$ python3 -q
>>> import numpy as np
>>> np.set_printoptions(precision=3, suppress=True, linewidth=140, legacy="1.25")
>>> M = np.abs(np.array([[1, 0, 2, 0, 1, 0, 1, 0, 2, 1],
...     [2, 1, 1, 2, 1, 1, 1, 0, 0, 2],
...     [1, 1, 1, 1, 1, 2, 0, 1, 1, 2],
...     [1, 0, 2, 1, 1, 1, 0, 0, 0, 0],
...     [1, 2, 0, 1, 0, 2, 2, 2, 0, 1],
...     [2, 2, 2, 2, 1, 2, 2, 2, 1, 1],
...     [2, 2, 0, 2, 0, 1, 2, 1, 1, 2],
...     [2, 1, 1, 2, 0, 1, 1, 0, 2, 1],
...     [1, 1, 1, 2, 0, 2, 0, 2, 2, 0],
...     [0, 1, 1, 1, 0, 0, 1, 0, 0, 2]])) + np.eye(10)
>>> M = M / M.sum(axis=1, keepdims=True)
>>> print(M)
[[0.222 0.    0.222 0.    0.111 0.    0.111 0.    0.222 0.111]
 [0.167 0.167 0.083 0.167 0.083 0.083 0.083 0.    0.    0.167]
 [0.083 0.083 0.167 0.083 0.083 0.167 0.    0.083 0.083 0.167]
 [0.143 0.    0.286 0.286 0.143 0.143 0.    0.    0.    0.   ]
 [0.083 0.167 0.    0.083 0.083 0.167 0.167 0.167 0.    0.083]
 [0.111 0.111 0.111 0.111 0.056 0.167 0.111 0.111 0.056 0.056]
 [0.143 0.143 0.    0.143 0.    0.071 0.214 0.071 0.071 0.143]
 [0.167 0.083 0.083 0.167 0.    0.083 0.083 0.083 0.167 0.083]
 [0.083 0.083 0.083 0.167 0.    0.167 0.    0.167 0.25  0.   ]
 [0.    0.143 0.143 0.143 0.    0.    0.143 0.    0.    0.429]]
>>> rng = np.random.default_rng(889)
>>> idx = rng.permutation(10)
>>> print(idx)
[2 3 6 0 9 7 8 5 4 1]
>>> Y = M[idx][:, idx]
>>> print(np.allclose(Y, M))
False
>>> print(np.sort(np.abs(np.linalg.eigvals(Y))))
[0.031 0.045 0.069 0.077 0.205 0.205 0.225 0.225 0.43  1.   ]
>>> print(np.diag(Y))
[0.167 0.286 0.214 0.222 0.429 0.083 0.25  0.167 0.083 0.167]
>>> m1 = np.load("data.npy")
>>> print(m1)
[[ 26   0 -11 -11   0  -8]
 [  0   9   2  -5  -3  -9]
 [-11   2   6   2  -3   2]
 [-11  -5   2  11   4   7]
 [  0  -3  -3   4  10   2]
 [ -8  -9   2   7   2  12]]
>>> print(round(np.linalg.norm(m1, 2) / np.linalg.norm(m1), 3))
0.867
>>> print(np.linalg.cond(m1) > 100)
True
>>> print(np.linalg.matrix_rank(m1, rtol=0.1))
3
>>> evals, vecs = np.linalg.eigh(m1)
>>> vec = np.array([-5, 0, -1, 0, -1, 4])
>>> print(round(vec @ m1 @ vec / (vec @ vec), 3), round(evals[0], 3), np.round(evals[-1], 3))
23.953 -0.0 40.492
>>> print(np.round(vecs * np.abs(evals) @ vecs.T, 3) + 0)
[[ 26.   0. -11. -11.   0.  -8.]
 [  0.   9.   2.  -5.  -3.  -9.]
 [-11.   2.   6.   2.  -3.   2.]
 [-11.  -5.   2.  11.   4.   7.]
 [  0.  -3.  -3.   4.  10.   2.]
 [ -8.  -9.   2.   7.   2.  12.]]
>>> print(np.abs(m1).sum(axis=1).max(), np.round(np.abs(evals).max(), 3))
56 40.492
>>> print((np.sign(vecs[:, -1].round(6)) == np.sign(vecs[0, -1].round(6))).astype(int))
[1 1 0 0 0 0]
>>> print(vec @ m1 @ vec)
1030
>>> Y = m1[0, 0] * m1[1:] - np.outer(m1[1:, 0], m1[0])
>>> print(Y)
[[   0  234   52 -130  -78 -234]
 [   0   52   35  -69  -78  -36]
 [   0 -130  -69  165  104   94]
 [   0  -78  -78  104  260   52]
 [   0 -234  -36   94   52  248]]
>>> print(np.flatnonzero(~Y.round(6).any(axis=1)))
[]
>>> print(np.linalg.matrix_rank(Y), np.linalg.matrix_rank(m1))
3 4
>>> mat = np.loadtxt("m.csv", delimiter=",")
>>> print(mat)
[[ 7.  0.  3.  0.  0.  0.  0.  2.]
 [ 4.  0.  1.  0.  0.  0.  0.  4.]
 [ 7.  2.  4.  0.  0.  0.  0.  4.]
 [ 1.  1.  0.  0.  0.  0.  0.  2.]
 [ 7.  1.  4.  0.  0.  0.  0.  0.]
 [ 2.  1.  1.  0.  0.  0.  0.  0.]
 [ 3.  1.  1.  0.  0.  0.  0.  4.]
 [ 3.  0.  0.  0.  0.  0.  0.  6.]
 [ 9.  1.  5.  0.  0.  0.  0.  0.]
 [ 1.  2.  0.  0.  0.  0.  0.  8.]
 [ 1.  0.  0.  0.  0.  0.  0.  6.]
 [ 4.  3.  3.  0.  0.  0.  0.  2.]
 [ 4.  0.  0.  0.  0.  0.  0.  2.]
 [ 1.  2.  0.  0.  0.  0.  0.  8.]
 [ 5.  0.  1.  0.  0.  0.  0.  0.]
 [ 2.  2.  1.  0.  0.  0.  0.  4.]
 [ 8.  0.  4.  0.  0.  0.  0.  0.]
 [ 4.  0.  1.  0.  0.  0.  0.  0.]
 [10.  2.  6.  0.  0.  0.  0.  2.]
 [ 5.  2.  3.  0.  0.  0.  0.  2.]
 [ 5.  0.  1.  0.  0.  0.  0.  0.]
 [ 2.  0.  0.  0.  0.  0.  0.  0.]
 [ 1.  0.  0.  0.  0.  0.  0.  0.]
 [ 3.  0.  1.  0.  0.  0.  0.  0.]
 [ 8.  0.  4.  0.  0.  0.  0.  0.]
 [ 8.  2.  5.  0.  0.  0.  0.  0.]
 [ 4.  2.  2.  0.  0.  0.  0.  6.]
 [ 4.  2.  2.  0.  0.  0.  0.  6.]
 [ 2.  1.  0.  0.  0.  0.  0.  8.]
 [ 4.  0.  0.  0.  0.  0.  0.  2.]
 [ 2.  1.  1.  0.  0.  0.  0.  0.]
 [ 2.  0.  0.  0.  0.  0.  0.  2.]
 [ 1.  0.  0.  0.  0.  0.  1.  2.]
 [ 3.  2.  2.  0.  0.  0.  0.  0.]
 [ 4.  0.  1.  0.  0.  0.  0.  0.]
 [ 2.  0.  0.  0.  0.  0.  0.  6.]
 [ 3.  0.  0.  0.  0.  0.  0.  8.]]
>>> Uu, sv, Vh = np.linalg.svd(mat)
>>> print(sv.round(3) + 0)
[33.879 19.99   6.182  2.716  0.994  0.     0.     0.   ]
>>> print(np.argmax(sv[:-1] / (sv[1:] + 1e-6)) + 1)
5
>>> Y = Uu[:, :5] @ np.diag(sv[:5]) @ Vh[:5]
>>> print(np.linalg.matrix_rank(Y))
5
>>> print(round(np.linalg.norm(mat - Y) / np.linalg.norm(mat), 3))
0.0
>>> print(round(float(np.abs(mat - Y).max()), 3))
0.0
>>> evals, vecs = np.linalg.eigh(m1)
>>> print(np.round(np.linalg.eigvalsh(m1 @ m1), 3) + 0)
[   0.       0.       9.406   88.447  442.514 1639.632]
>>> print(np.linalg.eigvalsh(m1 + 5 * np.eye(6)))
[ 5.     5.     8.067 14.405 26.036 45.492]
>>> print(evals.round(3) + 0)
[ 0.     0.     3.067  9.405 21.036 40.492]
>>> rk = np.linalg.matrix_rank(mat)
>>> print(rk)
5
>>> N = np.linalg.svd(mat)[2][rk:].T
>>> print(np.linalg.matrix_rank(mat.T @ mat), np.linalg.matrix_rank(mat @ mat.T))
5 5
>>> print(np.round(N @ N.T, 3) + 0)
[[0. 0. 0. 0. 0. 0. 0. 0.]
 [0. 0. 0. 0. 0. 0. 0. 0.]
 [0. 0. 0. 0. 0. 0. 0. 0.]
 [0. 0. 0. 1. 0. 0. 0. 0.]
 [0. 0. 0. 0. 1. 0. 0. 0.]
 [0. 0. 0. 0. 0. 1. 0. 0.]
 [0. 0. 0. 0. 0. 0. 0. 0.]
 [0. 0. 0. 0. 0. 0. 0. 0.]]
>>> print([int(np.linalg.matrix_rank(mat[:, :j + 1])) for j in range(8)])
[1, 2, 3, 3, 3, 3, 4, 5]
>>> print(np.allclose(mat @ N, 0))
True
>>> print([int(np.linalg.matrix_rank(np.delete(mat, i, axis=0))) for i in range(37)])
[5, 5, 5, 5, 5, 5, 5, 5, 5, 5, 5, 5, 5, 5, 5, 5, 5, 5, 5, 5, 5, 5, 5, 5, 5, 5, 5, 5, 5, 5, 5, 5, 4, 5, 5, 5, 5]
>>> print(np.unique(mat.round(6), axis=0).shape)
(30, 8)
>>> try:
...     np.linalg.inv(mat)
... except np.linalg.LinAlgError as e:
...     print(e)
... 
Last 2 dimensions of the array must be square
>>> print(np.abs(np.diag(np.linalg.qr(mat)[1])) > 1e-9)
[ True  True  True False False False  True  True]
>>> print(round(np.trace(np.linalg.pinv(mat) @ mat), 3))
5.0
>>> J = np.loadtxt("case17.csv", delimiter=",")
>>> print(J)
[[  0.   0.   0.   4.  20.   8.]
 [  0.   0.   0.   0.   4.   0.]
 [  0.   0.   0.   4.   0.  20.]
 [  3.  15.   6.  -5. -25. -10.]
 [  0.   3.   0.   0.  -5.   0.]
 [  3.   0.  15.  -5.   0. -25.]]
>>> theta = np.radians(36)
>>> Rm = np.eye(6)
>>> Rm[5, 5] = Rm[0, 0] = np.cos(theta)
>>> Rm[5, 0], Rm[0, 5] = -np.sin(theta), np.sin(theta)
>>> print(Rm)
[[ 0.809  0.     0.     0.     0.     0.588]
 [ 0.     1.     0.     0.     0.     0.   ]
 [ 0.     0.     1.     0.     0.     0.   ]
 [ 0.     0.     0.     1.     0.     0.   ]
 [ 0.     0.     0.     0.     1.     0.   ]
 [-0.588  0.     0.     0.     0.     0.809]]
>>> Y = m1 @ Rm.T
>>> print(np.round(np.linalg.svd(m1, compute_uv=False), 3) + 0, np.round(np.linalg.svd(Y, compute_uv=False), 3) + 0)
[40.492 21.036  9.405  3.067  0.     0.   ] [40.492 21.036  9.405  3.067  0.     0.   ]
>>> print(round(np.linalg.det(Rm), 3), np.round(np.trace(Rm), 3))
1.0 5.618
>>> print(np.allclose(m1 @ m1.T, Y @ Y.T))
True
